$ python -q
>>> import numpy as np
>>> np.set_printoptions(suppress=True, linewidth=140)
>>> rd = lambda a: np.round(a, 2) + 0
>>> M = np.load("m.npy")
>>> M
array([[-1.78, -3.39,  0.58, -3.16],
       [ 0.56, -3.66, -2.97,  1.57],
       [-2.86, -3.4 , -1.93, -1.24],
       [ 2.11,  4.52,  0.17,  0.31],
       [-1.04, -3.32,  2.65,  2.42],
       [-0.21,  0.7 , -0.23, -4.94],
       [-3.04,  0.65, -2.2 , -3.24],
       [-1.39, -2.9 ,  3.73, -0.86],
       [ 1.81, -3.47,  2.89, -1.14],
       [-3.13, -0.32, -1.67, -3.51],
       [-1.88, -2.88, -2.92, -2.15],
       [-3.33, -2.2 , -2.46, -1.74],
       [ 1.95,  2.25,  3.7 , -1.55],
       [-3.03, -3.44, -1.85,  0.71],
       [ 0.46, -1.19,  4.64,  1.35],
       [ 1.85,  2.38,  2.7 , -2.94],
       [ 0.32, -4.53,  1.75, -1.16],
       [ 4.16, -0.31, -1.21, -2.48],
       [ 0.35, -1.06, -3.9 ,  2.92],
       [-0.18,  2.73, -2.08,  3.63],
       [-1.97,  0.62, -3.84,  2.45],
       [-1.5 ,  4.52, -0.78,  1.3 ],
       [-3.57,  3.41,  0.16,  0.74],
       [-1.74,  4.4 ,  0.65, -1.47],
       [ 2.4 ,  2.5 , -2.02,  2.99],
       [ 0.42, -1.44,  4.66, -1.02],
       [-1.64,  0.1 ,  4.69,  0.54],
       [ 2.  ,  1.88, -3.56, -2.19],
       [ 1.43, -4.37, -0.92,  1.73],
       [-3.39, -3.12,  1.53, -1.2 ],
       [-3.02,  2.81,  0.15, -2.81]])
>>> Q, V = np.linalg.qr(M[:, :2])[0], np.linalg.qr(M[:, 2:])[0]
>>> s = np.linalg.svd(Q.T @ V, compute_uv=False)
>>> (s > 0.9).sum()
np.int64(0)
>>> rd(np.degrees(np.arccos(s.clip(0, 1))))
array([75.9 , 85.68])
>>> D = np.linalg.norm(M[:, None] - M[None], axis=-1)
>>> rd(D[:5, :5])
array([[0.  , 6.37, 3.34, 9.48, 6.  ],
       [6.37, 0.  , 4.55, 8.99, 5.91],
       [3.34, 4.55, 0.  , 9.71, 6.14],
       [9.48, 8.99, 9.71, 0.  , 9.05],
       [6.  , 5.91, 6.14, 9.05, 0.  ]])
>>> D.mean(axis=1).argmax()
np.int64(24)
>>> D[15].round(6).argsort(kind="stable")[:4]
array([15, 12,  5,  3])
>>> print((D + 1e9 * np.eye(31)).round(6).argmin(axis=1))
[29 28 11 21 14  9  9 25 16  6 11  2 15  2 25 12  8 27 20 24 18 22 21 30 19 14 14 17  1  0 23]
>>> np.linalg.matrix_rank(D ** 2)
np.int64(6)
